% ipython --no-banner

In [1]: import numpy as np

In [2]: import numpy.linalg as la

In [3]: np.set_printoptions(suppress=True, linewidth=100)

In [4]: A = np.load("block11.npy")

In [5]: print(A.round(2))
[[0.36 0.2  0.08 0.36]
 [0.5  0.42 0.08 0.  ]
 [0.3  0.05 0.35 0.3 ]
 [0.06 0.56 0.31 0.06]]

In [6]: def softmax(z):
   ...:     e = np.exp(z - z.max(axis=-1, keepdims=True))
   ...:     return e / e.sum(axis=-1, keepdims=True)
   ...: 

In [7]: print(np.round(softmax(10 * A[2]), 2))
[0.27 0.02 0.44 0.27]

In [8]: print(np.round(softmax(A).sum(axis=1), 2))
[1. 1. 1. 1.]

In [9]: scores = A @ A.T / np.sqrt(4)

In [10]: print(softmax(scores).round(6).argmax(axis=1))
[0 1 2 3]

In [11]: print(np.round(softmax(scores)[2] @ A, 2))
[0.31 0.3  0.21 0.18]

In [12]: X = np.load("test14.npy")

In [13]: print(X)
[[0 0 0]
 [1 1 0]
 [0 0 0]]

In [14]: # looks like rank 1

In [15]: rk = la.matrix_rank(X)

In [16]: print(rk)
1

In [17]: null = la.svd(X)[2][rk:].T

In [18]: print(la.matrix_rank(X.T @ X), la.matrix_rank(X @ X.T))
1 1

In [19]: print([int(la.matrix_rank(np.delete(X, i, axis=0))) for i in range(3)])
[1, 0, 1]

In [20]: print(np.round(null @ null.T, 2))
[[ 0.5 -0.5  0. ]
 [-0.5  0.5  0. ]
 [ 0.   0.   1. ]]

In [21]: print(np.prod(np.diag(X)), round(float(la.det(X)), 2))
0 0.0

In [22]: print([int(la.matrix_rank(la.matrix_power(X, p))) for p in range(1, 4)])
[1, 1, 1]

In [23]: print(X @ X)
[[0 0 0]
 [1 1 0]
 [0 0 0]]

In [24]: print(la.matrix_rank(X - X[0, 0] * np.eye(3)))
1

In [25]: print(round(la.det(X), 2))
0.0

In [26]: print(np.flatnonzero(la.matrix_power((X != 0) + (X.T != 0) + np.eye(3), 3)[2]))
[2]

In [27]: print(X @ X)
[[0 0 0]
 [1 1 0]
 [0 0 0]]

In [28]: print((la.matrix_power((X != 0) + (X.T != 0) + np.eye(3), 3) > 0).astype(int))
[[1 1 0]
 [1 1 0]
 [0 0 1]]

In [29]: print(np.round(np.sort(la.eigvals(X).real), 2))
[0. 0. 1.]

In [30]: print(np.argsort(-la.norm(X, axis=0).round(6), kind="stable")[:3])
[0 1 2]

In [31]: print(la.matrix_rank(X, rtol=0.1))
1

In [32]: print([round(float(x), 2) for x in la.svd(X, compute_uv=False)[:3]])
[1.41, 0.0, 0.0]

In [33]: F = np.loadtxt("layer14.csv", delimiter=",")

In [34]: print(F)
[[3. 2. 3.]
 [3. 1. 5.]
 [0. 0. 5.]
 [3. 1. 5.]
 [1. 1. 2.]
 [1. 0. 4.]
 [0. 0. 4.]
 [0. 0. 5.]
 [1. 1. 2.]
 [1. 0. 6.]
 [1. 0. 6.]
 [0. 0. 3.]
 [1. 0. 6.]
 [0. 0. 5.]
 [0. 0. 4.]
 [1. 0. 4.]
 [3. 2. 3.]
 [1. 0. 6.]
 [1. 1. 2.]
 [0. 0. 3.]
 [3. 1. 5.]
 [0. 0. 5.]
 [3. 2. 3.]]

In [35]: # row 3 repeats row 1

In [36]: M2 = np.c_[F[:, :1] @ np.array([[-1]]), np.array([0, 2, 1, 1, 1, -2, -2, 2, 2, 0, 0, -2, 2, 0, 1, -1, 2, 2, 1, 2, 2, -1, 1])]

In [37]: print(M2)
[[-3.  0.]
 [-3.  2.]
 [ 0.  1.]
 [-3.  1.]
 [-1.  1.]
 [-1. -2.]
 [ 0. -2.]
 [ 0.  2.]
 [-1.  2.]
 [-1.  0.]
 [-1.  0.]
 [ 0. -2.]
 [-1.  2.]
 [ 0.  0.]
 [ 0.  1.]
 [-1. -1.]
 [-3.  2.]
 [-1.  2.]
 [-1.  1.]
 [ 0.  2.]
 [-3.  2.]
 [ 0. -1.]
 [-3.  1.]]

In [38]: print(np.round(la.lstsq(F, M2[:, 0])[0], 2) + 0)
[-1.  0.  0.]
